$ ipython --no-banner

In [1]: import numpy as np

In [2]: from numpy import linalg as LA

In [3]: np.set_printoptions(precision=2, suppress=True, linewidth=100, sign=" ")

In [4]: arr = np.load("test10.npy")

In [5]: arr
Out[5]: 
array([[ 0.1 ,  0.19,  0.15, -0.16],
       [ 0.19,  0.38,  0.3 , -0.33],
       [ 0.15,  0.3 ,  0.24, -0.26],
       [-0.16, -0.33, -0.26,  0.28]])

In [6]: np.argsort(-LA.norm(arr, axis=0).round(6), kind="stable")[:3]
Out[6]: array([ 1,  3,  2])

In [7]: LA.matrix_rank(arr, rtol=0.1)
Out[7]: np.int64(1)

In [8]: [round(float(x), 2) for x in LA.svd(arr, compute_uv=False)[:3]]
Out[8]: [1.0, 0.0, 0.0]

In [9]: np.round(LA.svd(arr, compute_uv=False), 2) + 0
Out[9]: array([ 1.,  0.,  0.,  0.])

In [10]: arr - arr[0]
Out[10]: 
array([[ 0.  ,  0.  ,  0.  ,  0.  ],
       [ 0.1 ,  0.19,  0.15, -0.16],
       [ 0.05,  0.11,  0.09, -0.09],
       [-0.26, -0.52, -0.41,  0.45]])

In [11]: arr.shape
Out[11]: (4, 4)

In [12]: arr.mean(axis=0)
Out[12]: array([ 0.07,  0.14,  0.11, -0.12])

In [13]: ev, V = LA.eigh(arr)

In [14]: LA.eigvalsh(arr + 5 * np.eye(4))
Out[14]: array([ 5.,  5.,  5.,  6.])

In [15]: np.round(V.T @ V, 2) + 0
Out[15]: 
array([[ 1.,  0.,  0.,  0.],
       [ 0.,  1.,  0.,  0.],
       [ 0.,  0.,  1.,  0.],
       [ 0.,  0.,  0.,  1.]])

In [16]: np.unique(ev.round(6) + 0, return_counts=True)[1]
Out[16]: array([ 3,  1])

In [17]: (ev > 1e-8).sum(), (ev < -1e-8).sum()
Out[17]: (np.int64(1), np.int64(0))

In [18]: np.abs(V[:, -1])
Out[18]: array([ 0.31,  0.62,  0.49,  0.53])

In [19]: np.round(LA.eigvalsh(arr @ arr), 2) + 0
Out[19]: array([ 0.,  0.,  0.,  1.])

In [20]: arr @ LA.pinv(arr) @ arr
Out[20]: 
array([[ 0.1 ,  0.19,  0.15, -0.16],
       [ 0.19,  0.38,  0.3 , -0.33],
       [ 0.15,  0.3 ,  0.24, -0.26],
       [-0.16, -0.33, -0.26,  0.28]])

In [21]: np.abs(np.diag(LA.qr(arr)[1])) > 1e-9
Out[21]: array([ True, False, False, False])

In [22]: np.allclose(arr[:-1].T @ LA.lstsq(arr[:-1].T, arr[-1])[0], arr[-1])
Out[22]: True
